>>> import numpy as np
>>> np.set_printoptions(precision=1, suppress=True, linewidth=200, legacy="1.25")
>>> K = np.load("arr.npy")
>>> K
array([[0, 1, 0, 0, 0],
       [1, 0, 0, 1, 0],
       [0, 0, 0, 0, 1],
       [0, 1, 0, 0, 0],
       [0, 0, 1, 0, 0]])
>>> r = np.linalg.matrix_rank(K)
>>> r
4
>>> N = np.linalg.svd(K)[2][r:].T
>>> [int(np.linalg.matrix_rank(np.delete(K, i, axis=0))) for i in range(5)]
[4, 3, 3, 4, 3]
>>> K @ N
array([[0.],
       [0.],
       [0.],
       [0.],
       [0.]])
>>> np.linalg.matrix_rank(K.T @ K), np.linalg.matrix_rank(K @ K.T)
(4, 4)
>>> np.allclose(K @ N, 0)
True
>>> N[:, 0] / N[np.abs(N[:, 0]).round(6).argmax(), 0]
array([ 1., -0., -0., -1., -0.])
>>> [int(np.linalg.matrix_rank(K[:, :j + 1])) for j in range(5)]
[1, 2, 3, 3, 4]
>>> evals, V = np.linalg.eigh(K)
>>> vec = np.array([-3, 0, 2, -1, 2])
>>> np.linalg.eigvalsh(K[1:, 1:])
array([-1., -1.,  1.,  1.])
>>> vec @ K @ vec
8
>>> np.round(vec @ K @ vec / (vec @ vec), 1), round(float(evals[0]), 1), round(float(evals[-1]), 1)
(0.4, -1.4, 1.4)
>>> f = np.array([1, 1])
>>> np.array([np.convolve(row, f, "same") for row in K])
array([[0, 1, 1, 0, 0],
       [1, 1, 0, 1, 1],
       [0, 0, 0, 0, 1],
       [0, 1, 1, 0, 0],
       [0, 0, 1, 1, 0]])
>>> np.polyval(f, K[1])
array([2, 1, 1, 2, 1])
>>> rng = np.random.default_rng(953)
>>> labels = rng.permutation(5)
>>> labels
array([2, 0, 3, 4, 1])
>>> A2 = K[labels][:, labels]
>>> np.diag(A2)
array([0, 0, 0, 0, 0])
>>> np.linalg.matrix_power(K, 4)
array([[2, 0, 0, 2, 0],
       [0, 4, 0, 0, 0],
       [0, 0, 1, 0, 0],
       [2, 0, 0, 2, 0],
       [0, 0, 0, 0, 1]])
>>> np.allclose(K, K.T)
True
>>> np.trace(K)
0
>>> E = np.loadtxt("m.csv", delimiter=",")
>>> E
array([[3., 1., 0., 0., 0., 0., 0., 0., 0.],
       [0., 3., 1., 0., 0., 0., 0., 0., 0.],
       [0., 0., 3., 1., 0., 0., 0., 0., 0.],
       [0., 0., 0., 3., 1., 0., 0., 0., 0.],
       [0., 0., 0., 0., 3., 1., 0., 0., 0.],
       [0., 0., 0., 0., 0., 3., 1., 0., 0.],
       [0., 0., 0., 0., 0., 0., 3., 1., 0.],
       [0., 0., 0., 0., 0., 0., 0., 3., 1.],
       [0., 0., 0., 0., 0., 0., 0., 0., 3.]])
>>> labels = rng.permutation(9)
>>> A2 = E[:, labels] * rng.choice([-1, 1], 9)
>>> A2
array([[-0., -3., -0., -0.,  0., -0.,  0.,  1.,  0.],
       [-0., -0., -0., -0.,  1., -0.,  0.,  3.,  0.],
       [-0., -0., -0., -0.,  3., -0.,  0.,  0.,  1.],
       [-0., -0., -0., -0.,  0., -1.,  0.,  0.,  3.],
       [-0., -0., -1., -0.,  0., -3.,  0.,  0.,  0.],
       [-0., -0., -3., -1.,  0., -0.,  0.,  0.,  0.],
       [-1., -0., -0., -3.,  0., -0.,  0.,  0.,  0.],
       [-3., -0., -0., -0.,  0., -0.,  1.,  0.,  0.],
       [-0., -0., -0., -0.,  0., -0.,  3.,  0.,  0.]])
>>> U, _, Vh = np.linalg.svd(E.T @ A2)
>>> np.round(np.linalg.lstsq(E, A2)[0], 1) + 0
array([[ 0., -1.,  0.,  0.,  0.,  0.,  0.,  0.,  0.],
       [ 0.,  0.,  0.,  0.,  0.,  0.,  0.,  1.,  0.],
       [ 0.,  0.,  0.,  0.,  1.,  0.,  0.,  0.,  0.],
       [ 0.,  0.,  0.,  0.,  0.,  0.,  0.,  0.,  1.],
       [ 0.,  0.,  0.,  0.,  0., -1.,  0.,  0.,  0.],
       [ 0.,  0., -1.,  0.,  0.,  0.,  0.,  0.,  0.],
       [ 0.,  0.,  0., -1.,  0.,  0.,  0.,  0.,  0.],
       [-1.,  0.,  0.,  0.,  0.,  0.,  0.,  0.,  0.],
       [ 0.,  0.,  0.,  0.,  0.,  0.,  1.,  0.,  0.]])
>>> np.round(U @ Vh, 1) + 0
array([[ 0., -1.,  0.,  0.,  0.,  0.,  0.,  0.,  0.],
       [ 0.,  0.,  0.,  0.,  0.,  0.,  0.,  1.,  0.],
       [ 0.,  0.,  0.,  0.,  1.,  0.,  0.,  0.,  0.],
       [ 0.,  0.,  0.,  0.,  0.,  0.,  0.,  0.,  1.],
       [ 0.,  0.,  0.,  0.,  0., -1.,  0.,  0.,  0.],
       [ 0.,  0., -1.,  0.,  0.,  0.,  0.,  0.,  0.],
       [ 0.,  0.,  0., -1.,  0.,  0.,  0.,  0.,  0.],
       [-1.,  0.,  0.,  0.,  0.,  0.,  0.,  0.,  0.],
       [ 0.,  0.,  0.,  0.,  0.,  0.,  1.,  0.,  0.]])
>>> J = np.loadtxt("x.csv", delimiter=",")
>>> J
array([[ 0.3, -0.3, -0.2, -0.2,  0.1,  0.2],
       [-0.3,  0.3,  0.2,  0.2, -0.1, -0.2],
       [-0.2,  0.2,  0.1,  0.1,  0.1, -0.2],
       [-0.2,  0.2,  0.1,  0.3, -0.3,  0.1],
       [ 0.1, -0.1,  0.1, -0.3,  0.5, -0.3],
       [ 0.2, -0.2, -0.2,  0.1, -0.3,  0.5]])
>>> r = np.linalg.matrix_rank(J)
>>> r
2
>>> N = np.linalg.svd(J)[2][r:].T
>>> [int(np.linalg.matrix_rank(J[:i])) for i in range(1, len(J) + 1)]
[1, 2, 2, 2, 2, 2]
>>> [int(np.linalg.matrix_rank(J[:, :j + 1])) for j in range(6)]
[1, 2, 2, 2, 2, 2]
>>> N.shape
(6, 4)
>>> np.allclose(J @ N, 0)
True
>>> np.linalg.norm(J, axis=1).argmax()
5
>>> np.linalg.norm(J, axis=0)
array([0.5, 0.5, 0.4, 0.6, 0.7, 0.7])
>>> round(float(np.linalg.norm(J) ** 2 / np.linalg.norm(J, 2) ** 2), 1)
2.0
>>> round(np.linalg.norm(J, 2), 1)
1.0
>>> np.allclose(J[:-1].T @ np.linalg.lstsq(J[:-1].T, J[-1])[0], J[-1])
True
>>> np.linalg.lstsq(J[:-1].T, J[-1])[2]
2
>>> np.unique(J.round(6), axis=0).shape
(6, 6)
>>> round(np.trace(np.linalg.pinv(J) @ J), 1)
2.0
>>> M = np.load("out1.npy")
>>> M
array([[ 1, -1,  0,  0],
       [ 0,  0,  0,  0],
       [ 0,  0,  1, -1],
       [ 0,  0,  0,  0]])
>>> M @ np.linalg.pinv(M) @ M
array([[ 1., -1.,  0.,  0.],
       [ 0.,  0.,  0.,  0.],
       [ 0.,  0.,  1., -1.],
       [ 0.,  0.,  0.,  0.]])
>>> np.linalg.lstsq(M[:-1].T, M[-1])[2]
2
>>> np.allclose(M[:-1].T @ np.linalg.lstsq(M[:-1].T, M[-1])[0], M[-1])
True
>>> round(float(np.trace(np.linalg.pinv(M) @ M)), 1)
2.0
>>> labels = rng.permutation(4)
>>> labels
array([0, 1, 3, 2])
>>> A2 = M[labels][:, labels]
>>> np.round(np.linalg.det(A2), 1), round(np.linalg.det(M[labels]), 1)
(0.0, 0.0)
>>> np.allclose(A2, M)
False
>>> np.diag(A2)
array([1, 0, 0, 1])
>>> np.sort(np.abs(np.linalg.eigvals(A2)))
array([0., 0., 1., 1.])
>>> U, sigma, Vh = np.linalg.svd(M)
>>> V = Vh[:(sigma > 1e-8).sum()]
>>> vec = M[1] + 5 * M[3] + rng.integers(2) * np.eye(4)[1]
>>> vec
array([0., 1., 0., 0.])
>>> np.diag(V.T @ V)
array([0.5, 0.5, 0.5, 0.5])
>>> round(float(np.linalg.norm(vec - V.T @ V @ vec)), 1)
0.7
>>> np.allclose(V.T @ V @ vec, vec)
False
>>> M.sum(axis=0)
array([ 1, -1,  1, -1])
>>> round(np.linalg.norm(M), 1)
2.0
>>> np.diff(M, axis=0)
array([[-1,  1,  0,  0],
       [ 0,  0,  1, -1],
       [ 0,  0, -1,  1]])
>>> mat = np.array([[-3, -2, -1, 0, 1, 2, 3, 4, 5],
...     [6, 7, 8, 9, 10, 11, 12, 13, 14],
...     [15, 16, 17, 18, 19, 20, 21, 22, 23],
...     [24, 25, 26, 27, 28, 29, 30, 31, 32]])
>>> # looks like rank 2
>>> blk = np.stack([mat, -3 * mat, mat[::-1]])
>>> np.linalg.matrix_rank(blk.reshape(3, -1))
2
>>> np.round(np.linalg.norm(mat, "nuc"), 1)
115.4
>>> np.linalg.norm(mat, axis=0)
array([29.1, 30.6, 32.1, 33.7, 35.3, 37. , 38.7, 40.4, 42.1])
>>> round(float(np.linalg.norm(mat[0] - mat[3])), 1)
81.0
>>> X = np.loadtxt("test3.csv", delimiter=",")
>>> X
array([[ 1.,  0.,  0.,  0.,  0.,  0.,  0.,  0.,  0.,  0.,  0.],
       [ 2.,  1.,  0.,  0.,  0.,  0.,  0.,  0.,  0.,  0.,  0.],
       [-1.,  1.,  1.,  0.,  0.,  0.,  0.,  0.,  0.,  0.,  0.],
       [-1.,  1.,  0.,  1.,  0.,  0.,  0.,  0.,  0.,  0.,  0.],
       [-1., -2.,  1., -2.,  1.,  0.,  0.,  0.,  0.,  0.,  0.],
       [ 1.,  0., -1., -2.,  0.,  1.,  0.,  0.,  0.,  0.,  0.],
       [ 0., -2., -2.,  1., -1.,  0.,  1.,  0.,  0.,  0.,  0.],
       [ 1.,  0.,  2., -1., -2.,  1.,  0.,  1.,  0.,  0.,  0.],
       [ 1., -1., -2.,  2., -2., -2.,  1.,  1.,  1.,  0.,  0.],
       [-1., -1.,  1., -1.,  1.,  0., -1.,  1., -1.,  1.,  0.],
       [ 0.,  2., -1., -2.,  0.,  2., -2.,  2.,  0., -1.,  1.]])
>>> # triangular: eigenvalues sit on the diagonal
>>> np.trace(X)
11.0
>>> np.sort(np.abs(np.linalg.eigvals(X)))
array([1., 1., 1., 1., 1., 1., 1., 1., 1., 1., 1.])
>>> X.inv()
Traceback (most recent call last):
  File "<python-input-89>", line 1, in <module>
    X.inv()
    ^^^^^
AttributeError: 'numpy.ndarray' object has no attribute 'inv'
>>> f = np.array([1, 2, -1])
>>> np.cross(X[2, :3], X[1, :3])
array([-1.,  2., -3.])
>>> np.correlate(X[2], X[1], "full")
array([ 0.,  0.,  0.,  0.,  0.,  0.,  0.,  0.,  0., -1., -1.,  3.,  2.,  0.,  0.,  0.,  0.,  0.,  0.,  0.,  0.])
>>> blk = np.stack([X, 4 * X, X[::-1]])
>>> blk.shape
(3, 11, 11)
>>> (blk @ X.T).shape
(3, 11, 11)
>>> np.linalg.norm(blk, axis=(1, 2))
array([10.3, 41.2, 10.3])
>>> np.linalg.matrix_rank(blk)
array([11, 11, 11])
>>> np.linalg.matrix_rank(blk.reshape(3, -1))
2
>>> blk.sum(axis=0)
array([[  5.,   2.,  -1.,  -2.,   0.,   2.,  -2.,   2.,   0.,  -1.,   1.],
       [  9.,   4.,   1.,  -1.,   1.,   0.,  -1.,   1.,  -1.,   1.,   0.],
       [ -4.,   4.,   3.,   2.,  -2.,  -2.,   1.,   1.,   1.,   0.,   0.],
       [ -4.,   5.,   2.,   4.,  -2.,   1.,   0.,   1.,   0.,   0.,   0.],
       [ -5., -12.,   3.,  -9.,   4.,   0.,   1.,   0.,   0.,   0.,   0.],
       [  6.,   0.,  -6., -12.,   0.,   6.,   0.,   0.,   0.,   0.,   0.],
       [ -1., -12.,  -9.,   3.,  -4.,   0.,   5.,   0.,   0.,   0.,   0.],
       [  4.,   1.,  10.,  -4., -10.,   5.,   0.,   5.,   0.,   0.,   0.],
       [  4.,  -4.,  -9.,  10., -10., -10.,   5.,   5.,   5.,   0.,   0.],
       [ -3.,  -4.,   5.,  -5.,   5.,   0.,  -5.,   5.,  -5.,   5.,   0.],
       [  1.,  10.,  -5., -10.,   0.,  10., -10.,  10.,   0.,  -5.,   5.]])
>>> labels = rng.permutation(11)
>>> A2 = X[:, labels] * rng.choice([-1, 1], 11)
>>> A2
array([[-0., -0.,  0.,  0., -0., -0.,  0.,  1.,  0.,  0.,  0.],
       [-0., -0.,  1.,  0., -0., -0.,  0.,  2.,  0.,  0.,  0.],
       [-0., -0.,  1.,  1., -0., -0.,  0., -1.,  0.,  0.,  0.],
       [-0., -0.,  1.,  0., -0., -1.,  0., -1.,  0.,  0.,  0.],
       [-0., -0., -2.,  1., -1.,  2.,  0., -1.,  0.,  0.,  0.],
       [-0., -0.,  0., -1., -0.,  2.,  0.,  1.,  1.,  0.,  0.],
       [-0., -0., -2., -2.,  1., -1.,  1.,  0.,  0.,  0.,  0.],
       [-0., -0.,  0.,  2.,  2.,  1.,  0.,  1.,  1.,  1.,  0.],
       [-0., -0., -1., -2.,  2., -2.,  1.,  1., -2.,  1.,  1.],
       [-1., -0., -1.,  1., -1.,  1., -1., -1.,  0.,  1., -1.],
       [ 1., -1.,  2., -1., -0.,  2., -2.,  0.,  2.,  2.,  0.]])
>>> U, _, Vh = np.linalg.svd(X.T @ A2)
>>> labels
array([ 9, 10,  1,  2,  4,  3,  6,  0,  5,  7,  8])
>>> np.round(np.linalg.lstsq(X, A2)[0], 1) + 0
array([[ 0.,  0.,  0.,  0.,  0.,  0.,  0.,  1.,  0.,  0.,  0.],
       [ 0.,  0.,  1.,  0.,  0.,  0.,  0.,  0.,  0.,  0.,  0.],
       [ 0.,  0.,  0.,  1.,  0.,  0.,  0.,  0.,  0.,  0.,  0.],
       [ 0.,  0.,  0.,  0.,  0., -1.,  0.,  0.,  0.,  0.,  0.],
       [ 0.,  0.,  0.,  0., -1.,  0.,  0.,  0.,  0.,  0.,  0.],
       [ 0.,  0.,  0.,  0.,  0.,  0.,  0.,  0.,  1.,  0.,  0.],
       [ 0.,  0.,  0.,  0.,  0.,  0.,  1.,  0.,  0.,  0.,  0.],
       [ 0.,  0.,  0.,  0.,  0.,  0.,  0.,  0.,  0.,  1.,  0.],
       [ 0.,  0.,  0.,  0.,  0.,  0.,  0.,  0.,  0.,  0.,  1.],
       [-1.,  0.,  0.,  0.,  0.,  0.,  0.,  0.,  0.,  0.,  0.],
       [ 0., -1.,  0.,  0.,  0.,  0.,  0.,  0.,  0.,  0.,  0.]])
>>> np.round(U @ Vh, 1) + 0
array([[ 0.,  0.,  0.,  0.,  0.,  0.,  0.,  1.,  0.,  0.,  0.],
       [ 0.,  0.,  1.,  0.,  0.,  0.,  0.,  0.,  0.,  0.,  0.],
       [ 0.,  0.,  0.,  1.,  0.,  0.,  0.,  0.,  0.,  0.,  0.],
       [ 0.,  0.,  0.,  0.,  0., -1.,  0.,  0.,  0.,  0.,  0.],
       [ 0.,  0.,  0.,  0., -1.,  0.,  0.,  0.,  0.,  0.,  0.],
       [ 0.,  0.,  0.,  0.,  0.,  0.,  0.,  0.,  1.,  0.,  0.],
       [ 0.,  0.,  0.,  0.,  0.,  0.,  1.,  0.,  0.,  0.,  0.],
       [ 0.,  0.,  0.,  0.,  0.,  0.,  0.,  0.,  0.,  1.,  0.],
       [ 0.,  0.,  0.,  0.,  0.,  0.,  0.,  0.,  0.,  0.,  1.],
       [-1.,  0.,  0.,  0.,  0.,  0.,  0.,  0.,  0.,  0.,  0.],
       [ 0., -1.,  0.,  0.,  0.,  0.,  0.,  0.,  0.,  0.,  0.]])
